>>> import numpy as np
>>> import numpy.linalg as la
>>> np.set_printoptions(precision=2, suppress=True, linewidth=140, legacy="1.25")
>>> rnd = lambda a: np.round(a, 2) + 0
>>> r0 = np.array([1, 3, 8, 6, -4, -3, -2])
>>> rng = np.random.default_rng(64112)
>>> m1 = np.outer(rng.normal(size=40), r0) + 0.1 * rng.normal(size=(40, 7))
>>> print(rnd(m1))
[[  0.89   2.78   7.28   5.56  -3.79  -2.8   -1.9 ]
 [  0.14  -0.04  -0.01   0.24  -0.07   0.2   -0.13]
 [ -0.29  -0.62  -1.82  -1.1    0.73   0.7    0.53]
 [  0.91   2.3    6.4    4.77  -3.27  -2.43  -1.56]
 [ -0.68  -2.1   -5.59  -4.32   2.79   2.09   1.34]
 [ -0.41  -1.7   -4.55  -3.45   2.13   1.56   1.14]
 [ -0.29  -1.12  -2.57  -1.77   1.26   1.01   0.73]
 [ -1.08  -3.22  -8.74  -6.48   4.39   3.18   2.29]
 [  1.23   3.65  10.15   7.72  -4.96  -3.97  -2.68]
 [ -1.14  -3.31  -9.02  -6.87   4.65   3.55   2.39]
 [  0.18   0.87   2.     1.54  -1.    -0.88  -0.74]
 [ -1.09  -3.42  -9.04  -6.62   4.45   3.2    2.32]
 [ -0.76  -2.46  -6.41  -4.97   3.26   2.14   1.59]
 [ -0.24  -0.04  -0.66  -0.45   0.34   0.04   0.16]
 [ -0.18  -0.31  -0.96  -0.41   0.42   0.17   0.14]
 [ -1.01  -2.83  -7.42  -5.58   3.72   2.86   2.1 ]
 [  0.79   2.45   6.55   4.87  -3.16  -2.47  -1.64]
 [ -0.6   -1.74  -4.19  -3.34   2.13   1.67   1.02]
 [ -1.68  -5.35 -13.88 -10.51   7.05   5.35   3.47]
 [ -1.08  -3.4   -9.24  -6.84   4.73   3.41   2.37]
 [  0.92   2.12   5.7    4.21  -2.78  -2.22  -1.34]
 [ -0.17  -0.82  -2.42  -1.82   1.16   0.87   0.5 ]
 [  0.43   1.38   3.51   2.47  -1.74  -1.25  -0.87]
 [  0.52   1.46   4.23   3.44  -2.03  -1.46  -1.07]
 [ -0.05  -0.3   -0.58  -0.52   0.4    0.22   0.28]
 [  0.14   0.69   1.74   1.28  -0.83  -0.55  -0.45]
 [  0.49   1.55   4.3    3.25  -2.08  -1.64  -1.14]
 [  0.33   1.45   4.33   3.26  -2.1   -1.54  -0.97]
 [ -2.38  -7.07 -18.75 -14.17   9.48   7.2    4.75]
 [ -1.16  -3.3   -8.77  -6.77   4.55   3.27   2.28]
 [ -0.78  -2.33  -6.11  -4.63   3.08   2.38   1.62]
 [  0.75   2.56   6.96   5.11  -3.25  -2.47  -1.54]
 [  0.38   0.97   2.98   2.34  -1.41  -1.03  -0.82]
 [  0.     0.13   0.36   0.46  -0.15  -0.05   0.01]
 [ -0.62  -1.39  -3.6   -2.67   1.85   1.28   0.95]
 [ -1.14  -3.54  -9.27  -7.     4.77   3.57   2.36]
 [  1.31   3.36   9.71   7.26  -4.79  -3.67  -2.47]
 [  0.77   2.11   5.45   4.17  -2.84  -2.16  -1.29]
 [  0.09   0.94   2.21   1.58  -1.16  -0.82  -0.46]
 [  0.19   0.64   1.78   1.27  -1.01  -0.6   -0.37]]
>>> C = m1[[22, 1]].astype(float)
>>> for _ in range(6):
...     idx = la.norm(m1[:, None] - C, axis=-1).argmin(axis=1)
...     C = np.array([m1[idx == j].mean(axis=0) for j in range(2)])
... 
>>> idx
array([0, 0, 0, 0, 1, 1, 1, 1, 0, 1, 0, 1, 1, 0, 0, 1, 0, 1, 1, 1, 0, 1, 0, 0, 0, 0, 0, 0, 1, 1, 1, 0, 0, 0, 1, 1, 0, 0, 0, 0])
>>> np.bincount(idx)
array([23, 17])
>>> rnd(C[1] - C[0])
array([ -1.37,  -4.2 , -11.17,  -8.46,   5.61,   4.19,   2.84])
>>> np.abs(C[1] - C[0]).argmax()
2
>>> vec = np.array([0, 7, 5, 2, 9, 2, 7])
>>> target = m1 @ vec
>>> print(rnd(la.pinv(m1) @ m1))
[[1. 0. 0. 0. 0. 0. 0.]
 [0. 1. 0. 0. 0. 0. 0.]
 [0. 0. 1. 0. 0. 0. 0.]
 [0. 0. 0. 1. 0. 0. 0.]
 [0. 0. 0. 0. 1. 0. 0.]
 [0. 0. 0. 0. 0. 1. 0.]
 [0. 0. 0. 0. 0. 0. 1.]]
>>> target = target + 0.02 * rng.normal(size=40)
>>> rnd(target)
array([ 13.97,  -1.06,  -4.03,  12.43, -12.62, -11.35,  -5.8 , -17.24,  20.44, -16.37,   3.25, -19.68, -14.45,  -0.22,  -2.64, -14.16,
        14.83, -10.11, -29.41, -17.78,  12.85,  -5.8 ,   7.89,   9.65,   0.01,   4.39,   8.89,   9.58, -38.62, -16.99, -12.29,  17.85,
         5.84,   2.24,  -7.2 , -18.51,  18.84,  11.45,   5.52,   3.  ])
>>> b, *_ = la.lstsq(m1, target)
>>> [round(float(la.norm(la.solve(m1.T @ m1 + lam * np.eye(7), m1.T @ target))), 2) for lam in (0, 1, 10, 100)]
[14.52, 3.52, 1.46, 1.36]
>>> rnd(b)
array([-0.04,  6.99,  5.  ,  2.  ,  8.98,  2.02,  6.97])
>>> b.round()
array([-0.,  7.,  5.,  2.,  9.,  2.,  7.])
